In [1]: import numpy as np

In [2]: from numpy import linalg as LA

In [3]: np.set_printoptions(precision=3, suppress=True, linewidth=200, floatmode="fixed")

In [4]: def rd(a):
   ...:     return np.round(a, 3) + 0
   ...: 

In [5]: J = np.loadtxt("m.csv", delimiter=",")

In [6]: print(J)
[[ 4.050 -0.685 -1.302 -2.146]
 [-5.097 -0.158  2.850 -2.272]
 [-4.218 -2.220  6.747 -3.228]
 [-3.675 -0.844  2.559 -1.392]
 [-2.861  0.239  2.874 -2.095]
 [-5.856 -2.598  7.683 -3.424]
 [-3.892  0.404  2.835 -1.435]
 [-4.274 -0.203  3.941  0.133]
 [-1.986 -0.830  4.639 -3.092]
 [-3.862  0.119  4.096 -0.480]
 [-5.579 -2.335  8.229 -4.287]
 [-4.727 -0.810  7.848 -4.134]
 [ 3.845 -1.211 -0.423 -1.091]
 [ 3.097 -0.141  0.621  0.236]
 [-2.507 -1.863  3.661  0.238]]

In [7]: Xc = (J - J.mean(axis=0)) / J.std(axis=0)

In [8]: print(rd(Xc.std(axis=0)))
[1.000 1.000 1.000 1.000]

In [9]: coef = LA.lstsq(np.delete(Xc, 0, axis=1), Xc[:, 0])[0]

In [10]: print(rd(1 - np.var(Xc[:, 0] - np.delete(Xc, 0, axis=1) @ coef)))
0.774

In [11]: print(rd(coef))
[-0.311 -1.079 -0.139]

In [12]: K = np.load("run7.npy")

In [13]: print(K)
[[ 2.276  0.849 -2.120]
 [ 0.849  0.955  1.028]
 [-2.120  1.028 -5.231]]

In [14]: def softmax(z):
    ...:     e = np.exp(z - z.max(axis=-1, keepdims=True))
    ...:     return e / e.sum(axis=-1, keepdims=True)
    ...: 

In [15]: print(rd(softmax(K[1])))
[0.302 0.336 0.362]

In [16]: print(rd(softmax(K[1] + 2)))
[0.302 0.336 0.362]

In [17]: S = K @ K.T / np.sqrt(3)

In [18]: print(rd(softmax(S)))
[[0.865 0.003 0.132]
 [0.226 0.770 0.005]
 [0.000 0.000 1.000]]

In [19]: print(rd(softmax(S)[1] @ K))
[1.157 0.931 0.289]

In [20]: M = np.loadtxt("block15.csv", delimiter=",")

In [21]: print(rd(M))
[[ -9.102  16.390  -0.808 -44.658 -10.929]
 [ -8.960  16.137  -0.930 -44.132 -10.761]
 [ -8.837  15.918  -1.035 -43.676 -10.616]
 [ -7.112  12.879  -2.366 -37.335  -8.611]
 [ -4.311   8.069  -3.922 -27.158  -5.482]
 [ -1.475   3.374  -4.447 -16.782  -2.489]
 [  0.203   0.674  -3.866 -10.131  -0.796]
 [  0.792  -0.785  -0.567  -0.969   0.309]
 [  0.617  -0.614  -0.383  -0.669   0.244]
 [  0.563  -0.561  -0.336  -0.591   0.223]
 [ -3.165   3.080  -0.342   1.241  -1.181]
 [ -5.823   5.496  -1.981   1.839  -2.002]
 [ -7.364   6.827  -3.285   2.219  -2.409]
 [ -9.315   8.448  -5.241   2.778  -2.859]
 [-13.245  11.506 -10.045   4.244  -3.559]
 [-16.675  13.970 -15.038   5.924  -3.965]
 [-18.864  15.450 -18.564   7.195  -4.132]
 [-24.206  18.788 -28.165  10.940  -4.264]
 [-24.734  19.098 -29.187  11.360  -4.257]
 [-25.192  19.364 -30.081  11.730  -4.248]]

In [22]: # rows and columns are dependent

In [23]: theta = np.radians(14)

In [24]: Rm = np.eye(5)

In [25]: Rm[2, 2] = Rm[1, 1] = np.cos(theta)

In [26]: Rm[2, 1], Rm[1, 2] = -np.sin(theta), np.sin(theta)

In [27]: print(rd(Rm))
[[ 1.000  0.000  0.000  0.000  0.000]
 [ 0.000  0.970  0.242  0.000  0.000]
 [ 0.000 -0.242  0.970  0.000  0.000]
 [ 0.000  0.000  0.000  1.000  0.000]
 [ 0.000  0.000  0.000  0.000  1.000]]

In [28]: A2 = M @ Rm.T

In [29]: print(np.allclose(LA.norm(M, axis=1), LA.norm(A2, axis=1)))
True

In [30]: print(np.allclose(M @ M.T, A2 @ A2.T))
True

In [31]: print(rd(LA.svd(M, compute_uv=False)), rd(LA.svd(A2, compute_uv=False)))
[102.064  90.484  12.496   0.000   0.000] [102.064  90.484  12.496   0.000   0.000]
